% python3 -q
>>> import numpy as np
>>> import numpy.linalg as la
>>> np.set_printoptions(suppress=True, linewidth=100)
>>> rd = lambda a: np.round(a, 2) + 0
>>> Q, _ = la.qr(np.array([[-0.6, 0.5, 0.5, 0.0, -0.9, 0.7],
...     [2.4, 0.3, -1.1, 0.6, -0.1, 0.8],
...     [0.7, 0.5, -1.9, -0.1, -0.2, 2.1],
...     [0.8, -0.5, -0.8, 0.6, 0.4, -0.2],
...     [0.1, 2.5, 0.7, 0.9, -1.4, -1.6],
...     [0.4, 1.2, -1.3, 0.9, -1.6, -0.6]]))
>>> W0 = Q[:, :6]
>>> rd(W0)
array([[-0.22, -0.2 ,  0.02,  0.02,  0.63, -0.71],
       [ 0.88,  0.02,  0.32,  0.16,  0.31,  0.01],
       [ 0.26, -0.14, -0.71,  0.52, -0.26, -0.28],
       [ 0.29,  0.21, -0.1 , -0.68, -0.38, -0.5 ],
       [ 0.04, -0.86,  0.33, -0.03, -0.37, -0.09],
       [ 0.15, -0.39, -0.53, -0.49,  0.39,  0.39]])
>>> # columns are unit length and at right angles
>>> theta = np.radians(45)
>>> Rm = np.eye(6)
>>> Rm[4, 4] = Rm[2, 2] = np.cos(theta)
>>> Rm[4, 2], Rm[2, 4] = -np.sin(theta), np.sin(theta)
>>> rd(Rm)
array([[ 1.  ,  0.  ,  0.  ,  0.  ,  0.  ,  0.  ],
       [ 0.  ,  1.  ,  0.  ,  0.  ,  0.  ,  0.  ],
       [ 0.  ,  0.  ,  0.71,  0.  ,  0.71,  0.  ],
       [ 0.  ,  0.  ,  0.  ,  1.  ,  0.  ,  0.  ],
       [ 0.  ,  0.  , -0.71,  0.  ,  0.71,  0.  ],
       [ 0.  ,  0.  ,  0.  ,  0.  ,  0.  ,  1.  ]])
>>> out = W0 @ Rm.T
>>> rd(np.abs(out - W0).max(axis=0))
array([0.  , 0.  , 0.44, 0.  , 0.57, 0.  ])
>>> np.allclose(W0 @ W0.T, out @ out.T)
True
>>> rd(la.svd(W0, compute_uv=False)), rd(la.svd(out, compute_uv=False))
(array([1., 1., 1., 1., 1., 1.]), array([1., 1., 1., 1., 1., 1.]))
>>> rd(la.det(Rm)), rd(np.trace(Rm))
(np.float64(1.0), np.float64(5.41))
>>> rd(la.norm(W0, 1)), rd(la.norm(W0, np.inf))
(np.float64(2.35), np.float64(2.34))
>>> rd(la.norm(W0[4] - W0[1]))
np.float64(1.41)
>>> rd(la.norm(W0, axis=0))
array([1., 1., 1., 1., 1., 1.])
>>> rd(la.norm(W0[4], 1)), rd(la.norm(W0[4], np.inf))
(np.float64(1.72), np.float64(0.86))
>>> rd(W0[4] @ W0[1])
np.float64(0.0)
>>> rd(la.norm(W0) ** 2 / la.norm(W0, 2) ** 2)
np.float64(6.0)
>>> rd(la.norm(W0, 2))
np.float64(1.0)
